% ipython --no-banner

In [1]: import numpy as np

In [2]: import numpy.linalg as la

In [3]: np.set_printoptions(suppress=True, linewidth=200)

In [4]: tidy = lambda a: np.round(a, 2) + 0

In [5]: E = np.load("mat.npy")

In [6]: E
Out[6]: 
array([[-0.9,  1. , -2. ,  2. , -2. ,  1. ,  0. ,  0. ,  2. , -2. ,  0. ],
       [ 2. ,  0.1, -1. , -2. ,  0. ,  0. ,  1. ,  2. , -1. , -1. ,  1. ],
       [ 2. , -1. ,  2.1,  2. ,  1. ,  1. , -1. ,  1. , -2. , -1. ,  1. ],
       [-2. , -1. ,  1. , -0.9,  1. ,  1. ,  1. ,  0. ,  2. ,  0. , -2. ],
       [-2. , -1. , -1. , -1. ,  1.1,  1. ,  0. ,  1. , -2. ,  0. ,  2. ],
       [-2. ,  2. , -2. ,  1. , -1. , -0.9,  0. , -1. ,  1. ,  1. , -2. ],
       [ 0. ,  0. , -1. ,  0. ,  1. ,  1. , -1.9,  1. ,  1. , -2. ,  1. ],
       [ 1. ,  2. ,  2. , -1. , -2. ,  0. , -2. ,  0.1,  2. , -1. ,  2. ],
       [ 2. , -2. , -1. ,  1. , -1. , -2. ,  2. , -2. ,  0.1,  1. , -1. ],
       [ 1. ,  2. , -2. ,  1. , -2. , -1. , -2. ,  2. ,  2. ,  1.1,  1. ],
       [-1. ,  1. , -2. ,  2. , -2. ,  1. ,  0. ,  0. ,  2. , -2. ,  0.1]])

In [7]: w1 = np.array([[2, 0, 5],
   ...:     [4, 5, 6],
   ...:     [6, 4, 5],
   ...:     [1, 1, 4],
   ...:     [9, 8, 1],
   ...:     [1, 9, 5],
   ...:     [4, 5, 3],
   ...:     [9, 9, 9],
   ...:     [5, 0, 4],
   ...:     [6, 8, 3],
   ...:     [9, 1, 8]])

In [8]: beta = np.array([6, 2, 8])

In [9]: H = np.maximum(E @ w1 + beta, 0)

In [10]: print(la.matrix_rank(H))
3

In [11]: Z = np.array([[1, 0], [1, 2], [1, 1]])

In [12]: (H @ Z).round(6).argmax(axis=1)
Out[12]: array([0, 0, 0, 1, 1, 0, 0, 0, 0, 0, 0])

In [13]: w1 @ Z
Out[13]: 
array([[ 7,  5],
       [15, 16],
       [15, 13],
       [ 6,  6],
       [18, 17],
       [15, 23],
       [12, 13],
       [27, 27],
       [ 9,  4],
       [17, 19],
       [18, 10]])
